% python3 -q
>>> import numpy as np
>>> import numpy.linalg as la
>>> np.set_printoptions(suppress=True, linewidth=140)
>>> u = np.array([1, -2, -1])
>>> arr = 5 * np.eye(3) + np.outer(u, u)
>>> arr
array([[ 6., -2., -1.],
       [-2.,  9.,  2.],
       [-1.,  2.,  6.]])
>>> assert arr == arr.T
Traceback (most recent call last):
  File "<python-input-6>", line 1, in <module>
    assert arr == arr.T
           ^^^^^^^^^^^^
ValueError: The truth value of an array with more than one element is ambiguous. Use a.any() or a.all()
>>> np.allclose(arr, arr.T)
True
>>> print((arr + arr.T) / 2)
[[ 6. -2. -1.]
 [-2.  9.  2.]
 [-1.  2.  6.]]
>>> np.allclose(arr @ arr.T, arr.T @ arr)
True
>>> np.round(np.sort(np.abs(la.eigvals(arr))), 1)
array([ 5.,  5., 11.])
>>> X = np.load("mat.npy")
>>> X
array([[ 2,  2,  1, -1],
       [-1,  2,  2,  1],
       [ 1, -1,  2,  2],
       [ 2,  1, -1,  2]])
>>> q, Rm = la.qr(X)
>>> np.round(np.abs(np.diag(Rm)), 1)
array([3.2, 3. , 3. , 2.8])
>>> print(Rm.round(1) + 0)
[[-3.2 -0.9  0.  -0.9]
 [ 0.  -3.  -1.   0.3]
 [ 0.   0.  -3.  -1.1]
 [ 0.   0.   0.   2.8]]
>>> def softmax(z):
...     e = np.exp(z - z.max(axis=-1, keepdims=True))
...     return e / e.sum(axis=-1, keepdims=True)
... 
>>> np.round(softmax(10 * X[3]), 1) + 0
array([0.5, 0. , 0. , 0.5])
>>> att = X @ X.T / np.sqrt(4)
>>> softmax(att).round(6).argmax(axis=1)
array([0, 1, 2, 3])
>>> np.round(softmax(att)[3] @ X, 1)
array([ 2. ,  1. , -0.8,  1.9])
>>> print(np.round(softmax(att + np.triu(np.full(att.shape, -np.inf), 1)), 1) + 0)
[[1.  0.  0.  0. ]
 [0.  1.  0.  0. ]
 [0.  0.  1.  0. ]
 [0.  0.  0.  0.9]]
>>> np.round(softmax(att), 1) + 0
array([[0.9, 0. , 0. , 0. ],
       [0. , 0.9, 0. , 0. ],
       [0. , 0. , 0.9, 0. ],
       [0. , 0. , 0. , 0.9]])
>>> K = np.load("data.npy")
>>> print(K)
[[ 5  5]
 [ 5 10]]
>>> x = np.ones(2)
>>> for _ in range(5):
...     x = K @ x
...     x /= la.norm(x)
...     print(round(x @ K @ x, 1))
... 
13.1
13.1
13.1
13.1
13.1
>>> print(x.round(1))
[0.5 0.9]
>>> np.round(softmax(K[1]), 1) + 0
array([0., 1.])
>>> att = K @ K.T / np.sqrt(2)
>>> softmax(att).round(6).argmax(axis=1)
array([1, 1])
>>> np.round(softmax(att), 1) + 0
array([[0., 1.],
       [0., 1.]])
>>> x = np.array([5, 2])
>>> y = K @ x
>>> b, lr = np.zeros(2), 1 / la.norm(K, 2) ** 2
>>> for i in range(200):
...     b -= lr * K.T @ (K @ b - y)
...     if i % 50 == 0: print(i, round(la.norm(K @ b - y), 1))
... 
0 6.0
50 2.0
100 0.7
150 0.2
>>> b.round(1)
array([5., 2.])
>>> x = np.array([0, 1])
>>> y = K @ x
>>> y
array([ 5, 10])
>>> np.round(la.solve(K, y), 1)
array([0., 1.])
>>> np.round(la.solve(K, K[:, 1]), 1)
array([0., 1.])
>>> A = np.load("m.npy")
>>> A
array([[ 1.,  0.,  0.,  0.],
       [ 0., -1.,  0.,  0.],
       [ 0.,  0., -1.,  0.],
       [ 0.,  0.,  0.,  1.]])
>>> q = A.astype(float).copy()
>>> for j in range(4):
...     q[:, j] -= q[:, :j] @ (q[:, :j].T @ q[:, j])
...     q[:, j] /= la.norm(q[:, j])
... 
>>> q.T @ q
array([[1., 0., 0., 0.],
       [0., 1., 0., 0.],
       [0., 0., 1., 0.],
       [0., 0., 0., 1.]])
>>> A2 = np.array([[-2, -2, 1, -2], [-2, 1, -1, -1], [-1, 1, 0, 0], [2, 0, 1, -2]])
>>> mat = A2 + A2.T
>>> print(mat)
[[-4 -4  0  0]
 [-4  2  0 -1]
 [ 0  0  0  1]
 [ 0 -1  1 -4]]
>>> evals, evecs = la.eig(mat)
>>> print(np.round(np.sort(la.eigvals(mat.T)), 1))
[-6.1 -4.2  0.2  4.1]
>>> np.round(mat @ evecs[:, 0] - evals[0] * evecs[:, 0], 1) + 0
array([0., 0., 0., 0.])
>>> evals, evecs = la.eigh(mat)
>>> x = np.array([1, 3, 2, 3])
>>> np.round(la.eigvalsh(mat[1:, 1:]), 1)
array([-4.4,  0.2,  2.2])
>>> print((np.sign(evecs[:, -1].round(6)) == np.sign(evecs[0, -1].round(6))).astype(int))
[1 0 1 1]
>>> np.abs(mat).sum(axis=1).max(), np.round(np.abs(evals).max(), 1)
(np.int64(8), np.float64(6.1))
>>> A2 = la.inv(mat)
>>> print(round(float(la.slogdet(mat)[0]), 1))
1.0
>>> np.allclose(A2, mat.T)
False
>>> print(round(la.det(mat) * la.det(A2), 1))
1.0
>>> A2.round(1)
array([[-0.1, -0.2, -0.2, -0. ],
       [-0.2,  0.2,  0.2,  0. ],
       [-0.2,  0.2,  4.2,  1. ],
       [ 0. ,  0. ,  1. ,  0. ]])
>>> print(np.round(la.inv(A2), 1))
[[-4. -4. -0. -0.]
 [-4.  2. -0. -1.]
 [ 0.  0.  0.  1.]
 [-0. -1.  1. -4.]]
>>> np.round(np.kron(np.eye(2, dtype=int), A2), 1)
array([[-0.1, -0.2, -0.2, -0. , -0. , -0. , -0. , -0. ],
       [-0.2,  0.2,  0.2,  0. , -0. ,  0. ,  0. ,  0. ],
       [-0.2,  0.2,  4.2,  1. , -0. ,  0. ,  0. ,  0. ],
       [ 0. ,  0. ,  1. ,  0. ,  0. ,  0. ,  0. ,  0. ],
       [-0. , -0. , -0. , -0. , -0.1, -0.2, -0.2, -0. ],
       [-0. ,  0. ,  0. ,  0. , -0.2,  0.2,  0.2,  0. ],
       [-0. ,  0. ,  0. ,  0. , -0.2,  0.2,  4.2,  1. ],
       [ 0. ,  0. ,  0. ,  0. ,  0. ,  0. ,  1. ,  0. ]])
>>> print(np.round(np.poly(A2), 1) + 0)
[ 1.  -4.2 -0.7  0.2  0. ]
>>> print(np.round(la.eigvals(A2), 1))
[ 4.4  0.2 -0.2 -0.2]
>>> round(la.det(2 * A2), 1), np.round(la.det(A2), 1)
(np.float64(0.7), np.float64(0.0))
>>> round(np.einsum("ii->", A2), 1)
np.float64(4.2)
>>> M = np.load("case4.npy")
>>> M
array([[ 0,  1, -2],
       [-1,  1, -1],
       [ 0,  1, -2],
       [-1,  1, -2]])
>>> x = np.array([4, 1, 5])
>>> y = M @ x
>>> np.round(la.lstsq(M, y)[0], 1)
array([4., 1., 5.])
>>> np.round(la.solve(M.T @ M, M.T @ y), 1)
array([4., 1., 5.])
>>> np.round(la.pinv(M) @ M, 1) + 0
array([[1., 0., 0.],
       [0., 1., 0.],
       [0., 0., 1.]])
>>> y
array([ -9,  -8,  -9, -13])
>>> rng = np.random.default_rng(956497)
>>> y = y + 0.1 * rng.normal(size=4)
>>> y.round(1)
array([ -8.9,  -8.1,  -8.9, -13. ])
>>> b, *_ = la.lstsq(M, y)
>>> b.round()
array([4., 1., 5.])
>>> round(la.norm(y - M @ b), 1)
np.float64(0.0)
>>> print([round(float(la.norm(la.solve(M.T @ M + lam * np.eye(3), M.T @ y))), 2) for lam in (0, 1, 10, 100)])
[6.52, 4.61, 3.0, 0.7]
>>> np.round(M.T @ (y - M @ b), 1) + 0
array([0., 0., 0.])
>>> P = M @ la.solve(M.T @ M, M.T)
>>> round(np.trace(P), 1)
np.float64(3.0)
>>> print(np.round(np.diag(P), 1))
[0.5 1.  0.5 1. ]
>>> np.round((np.eye(4) - P) @ M, 1) + 0
array([[0., 0., 0.],
       [0., 0., 0.],
       [0., 0., 0.],
       [0., 0., 0.]])
>>> np.round(P @ M[:, 0], 1)
array([ 0., -1.,  0., -1.])
>>> la.matrix_rank(np.eye(4) - P)
np.int64(1)
>>> m1 = np.load("layer1.npy")
>>> print(m1)
[[ 0. -1.  0.]
 [-1.  0.  0.]
 [ 0.  0.  0.]]
>>> evals, evecs = la.eigh(m1)
>>> x = np.array([1, 1, 0])
>>> print(np.round(evecs * np.abs(evals) @ evecs.T, 1) + 0)
[[1. 0. 0.]
 [0. 1. 0.]
 [0. 0. 0.]]
>>> np.round(la.eigvalsh(m1[1:, 1:]), 1)
array([0., 0.])
>>> x @ m1 @ x
np.float64(-2.0)
>>> U, s, Vt = la.svd(m1)
>>> s
array([1., 1., 0.])
>>> A2 = U[:, :2] @ np.diag(s[:2]) @ Vt[:2]
>>> round(la.norm(m1 - A2, 2), 1), s[2]
(np.float64(0.0), np.float64(0.0))
>>> P = np.triu(np.array([[-2, -2, -2], [1, 2, -2], [3, -3, 2]]), 1) + np.eye(3)
>>> A2 = P @ m1 @ la.inv(P)
>>> P @ m1 - m1 @ P
array([[ 2.,  0., -2.],
       [ 0., -2., -2.],
       [ 0.,  0.,  0.]])
>>> A2
array([[ 2.,  3., 10.],
       [-1., -2., -6.],
       [ 0.,  0.,  0.]])
>>> np.trace(A2), np.trace(m1)
(np.float64(0.0), np.float64(0.0))
>>> J = np.load("arr.npy")
>>> J
array([[-1.9,  2. ,  1. ,  2. ],
       [-1. ,  2.1,  3. ,  0. ],
       [ 2. ,  1. ,  3.1,  1. ],
       [-2. ,  2. ,  1. ,  2.1]])
>>> lab = rng.permutation(4)
>>> lab
array([2, 1, 3, 0])
>>> A2 = J[lab][:, lab]
>>> round(la.det(A2), 1), round(float(la.det(J[lab])), 1)
(np.float64(1.7), 1.7)
>>> A2
array([[ 3.1,  1. ,  1. ,  2. ],
       [ 3. ,  2.1,  0. , -1. ],
       [ 1. ,  2. ,  2.1, -2. ],
       [ 1. ,  2. ,  2. , -1.9]])
>>> np.round(np.sort(np.abs(la.eigvals(A2))), 1)
array([0.1, 1.8, 1.8, 5.3])
>>> np.trace(A2)
np.float64(5.4)
>>> print(np.round(np.abs(la.svd(J)[2][-1]), 1))
[0.4 0.8 0.4 0.2]
>>> round(float(la.norm(J, 2) / la.norm(J)), 1)
0.8
>>> np.argsort(-la.norm(J, axis=0).round(6), kind="stable")[:3]
array([2, 1, 0])
>>> la.matrix_rank(J, rtol=0.1)
np.int64(3)
>>> la.cond(J) > 100
np.True_
>>> np.round(la.eigvals(J), 1)
array([-0. +1.8j, -0. -1.8j,  0.1+0.j ,  5.3+0.j ])
>>> round(np.einsum("ij,ji->", J, J), 1)
np.float64(22.0)
>>> u = np.array([4, 4, 1, 3])
>>> A2 = J + np.outer(u, np.eye(4)[0])
>>> np.round(la.det(A2) / la.det(J), 1), round(1 + la.solve(J, u)[0], 1)
(np.float64(7.2), np.float64(7.2))
>>> la.matrix_rank(la.inv(A2) - la.inv(J), tol=1e-8)
np.int64(1)
